$ ipython --no-banner

In [1]: import numpy as np

In [2]: np.set_printoptions(suppress=True, linewidth=100)

In [3]: A = 0.5 ** np.abs(np.subtract.outer(np.arange(2), np.arange(2)))

In [4]: A
Out[4]: 
array([[1. , 0.5],
       [0.5, 1. ]])

In [5]: f = np.array([1, 1])

In [6]: B = A + np.outer(f, np.eye(2)[1])

In [7]: np.round(np.linalg.det(B) / np.linalg.det(A), 3), round(1 + np.linalg.solve(A, f)[1], 3)
Out[7]: (np.float64(1.667), np.float64(1.667))

In [8]: f = np.array([-4, 3])

In [9]: np.array([np.convolve(row, f, "same") for row in A])
Out[9]: 
array([[-4. ,  1. ],
       [-2. , -2.5]])

In [10]: np.correlate(A[1], A[0], "full")
Out[10]: array([0.25, 1.  , 1.  ])

In [11]: vals, V = np.linalg.eigh(A)

In [12]: np.round(V @ np.diag(vals) @ V.T, 3)
Out[12]: 
array([[1. , 0.5],
       [0.5, 1. ]])

In [13]: np.round(np.abs(V[:, -1]), 3)
Out[13]: array([0.707, 0.707])

In [14]: np.round(np.linalg.eigvalsh(A + 3 * np.eye(2)), 3)
Out[14]: array([3.5, 4.5])

In [15]: vals, V = np.linalg.eig(A)

In [16]: round(float(np.prod(vals)), 3)
Out[16]: 0.75

In [17]: np.round(np.sort(np.linalg.eigvals(np.linalg.inv(A))), 3)
Out[17]: array([0.667, 2.   ])

In [18]: np.round(np.sort(np.linalg.eigvals(A @ A)), 3)
Out[18]: array([0.25, 2.25])

In [19]: np.round(np.poly(A), 3)
Out[19]: array([ 1.  , -2.  ,  0.75])

In [20]: round(np.linalg.det(A.T), 3)
Out[20]: np.float64(0.75)

In [21]: feats = np.array([[5, 2, -3], [-3, 5, 2], [2, -3, 5]])

In [22]: np.allclose(feats @ feats.T, feats.T @ feats)
Out[22]: True

In [23]: feats @ (-1.0) ** np.arange(3)
Out[23]: array([ 0., -6., 10.])

In [24]: np.sort(np.abs(np.fft.fft(feats[0]))), np.round(np.sort(np.linalg.svd(feats, compute_uv=False)), 3)
Out[24]: (array([4., 7., 7.]), array([4., 7., 7.]))

In [25]: np.round(np.fft.fft(feats[0]), 3)
Out[25]: array([4. +0.j  , 5.5-4.33j, 5.5+4.33j])

In [26]: B = feats / np.linalg.norm(feats, axis=1, keepdims=True)

In [27]: cov = B @ B.T

In [28]: cov[0].round(3)
Out[28]: array([ 1.   , -0.289, -0.289])

In [29]: B = np.linalg.inv(feats)

In [30]: np.round(np.linalg.det(feats) * np.linalg.det(B), 3)
Out[30]: np.float64(1.0)

In [31]: np.round(np.linalg.inv(B), 3)
Out[31]: 
array([[ 5.,  2., -3.],
       [-3.,  5.,  2.],
       [ 2., -3.,  5.]])

In [32]: B.round(3)
Out[32]: 
array([[ 0.158, -0.005,  0.097],
       [ 0.097,  0.158, -0.005],
       [-0.005,  0.097,  0.158]])

In [33]: np.allclose(B, feats.T)
Out[33]: False

In [34]: data = np.array([[6, 0, 6, 0, 6, 0],
    ...:     [4, 2, 4, 2, 4, 2],
    ...:     [-9, 4, -9, 4, -9, 4],
    ...:     [6, 0, 6, 0, 6, 0],
    ...:     [4, 2, 4, 2, 4, 2],
    ...:     [-9, 4, -9, 4, -9, 4]])

In [35]: Uu, sigma, Vt = np.linalg.svd(data)

In [36]: sigma.round(3) + 0
Out[36]: array([28.937,  8.981,  0.   ,  0.   ,  0.   ,  0.   ])

In [37]: B = Uu[:, :2] @ np.diag(sigma[:2]) @ Vt[:2]

In [38]: B.round(3) + 0
Out[38]: 
array([[ 6.,  0.,  6.,  0.,  6.,  0.],
       [ 4.,  2.,  4.,  2.,  4.,  2.],
       [-9.,  4., -9.,  4., -9.,  4.],
       [ 6.,  0.,  6.,  0.,  6.,  0.],
       [ 4.,  2.,  4.,  2.,  4.,  2.],
       [-9.,  4., -9.,  4., -9.,  4.]])

In [39]: np.round(np.abs(data - B).max(), 3)
Out[39]: np.float64(0.0)

In [40]: round(float(np.linalg.norm(data - B, 2)), 3), np.round(sigma[2], 3)
Out[40]: (0.0, np.float64(0.0))

In [41]: Uu, sigma, Vt = np.linalg.svd(data)

In [42]: V = Vt[:(sigma > 1e-8).sum()]

In [43]: rng = np.random.default_rng(109)

In [44]: vec = data[4] + -2 * data[1] + rng.integers(2) * np.eye(6)[1]

In [45]: vec
Out[45]: array([-4., -1., -4., -2., -4., -2.])

In [46]: np.round(np.diag(V.T @ V), 3)
Out[46]: array([0.333, 0.333, 0.333, 0.333, 0.333, 0.333])

In [47]: np.allclose(V.T @ V @ vec, vec)
Out[47]: False

In [48]: np.linalg.matrix_rank(np.vstack([data, vec]))
Out[48]: np.int64(3)

In [49]: np.round(np.linalg.norm(data, axis=1), 3)
Out[49]: array([10.392,  7.746, 17.059, 10.392,  7.746, 17.059])

In [50]: round(float(np.linalg.norm(data, 2)), 3)
Out[50]: 28.937

In [51]: np.round(np.linalg.norm(data[5], 1), 3), round(np.linalg.norm(data[5], np.inf), 3)
Out[51]: (np.float64(39.0), np.float64(9.0))

In [52]: round(np.linalg.norm(data[5] - data[0]), 3)
Out[52]: np.float64(26.889)

In [53]: X = np.load("a.npy")

In [54]: X
Out[54]: 
array([[-1, -3],
       [-3, -1]])

In [55]: vals, V = np.linalg.eigh(X)

In [56]: np.round(V.T @ X @ V, 3) + 0
Out[56]: 
array([[-4.,  0.],
       [ 0.,  2.]])

In [57]: np.round(np.abs(V[:, -1]), 3)
Out[57]: array([0.707, 0.707])

In [58]: np.round(np.linalg.svd(X, compute_uv=False), 3)
Out[58]: array([4., 2.])

In [59]: vals
Out[59]: array([-4.,  2.])

In [60]: np.round(np.linalg.eigvalsh(X + 4 * np.eye(2)), 3)
Out[60]: array([0., 6.])

In [61]: np.round(V @ np.diag(vals) @ V.T, 3)
Out[61]: 
array([[-1., -3.],
       [-3., -1.]])

In [62]: np.round(np.linalg.eigvalsh(X @ X), 3)
Out[62]: array([ 4., 16.])

In [63]: np.unique(vals.round(6) + 0, return_counts=True)[1]
Out[63]: array([1, 1])

In [64]: X.reshape(-1, 2)
Out[64]: 
array([[-1, -3],
       [-3, -1]])

In [65]: X.ravel(order="F")
Out[65]: array([-1, -3, -3, -1])

In [66]: t3 = X.reshape(2, 2, -1)

In [67]: np.einsum("ihd,ihd->ih", t3, t3)
Out[67]: 
array([[1, 9],
       [9, 1]])

In [68]: np.einsum("ihd,jhd->hij", t3, t3).shape
Out[68]: (2, 2, 2)

In [69]: np.swapaxes(t3, 1, 2)[1]
Out[69]: array([[-3, -1]])

In [70]: Q = X.astype(float).copy()

In [71]: for j in range(2):
    ...:     Q[:, j] -= Q[:, :j] @ (Q[:, :j].T @ Q[:, j])
    ...:     Q[:, j] /= np.linalg.norm(Q[:, j])
    ...: 

In [72]: Q.round(3)
Out[72]: 
array([[-0.316, -0.949],
       [-0.949,  0.316]])

In [73]: np.round(Q.T @ X, 3) + 0
Out[73]: 
array([[3.162, 1.897],
       [0.   , 2.53 ]])
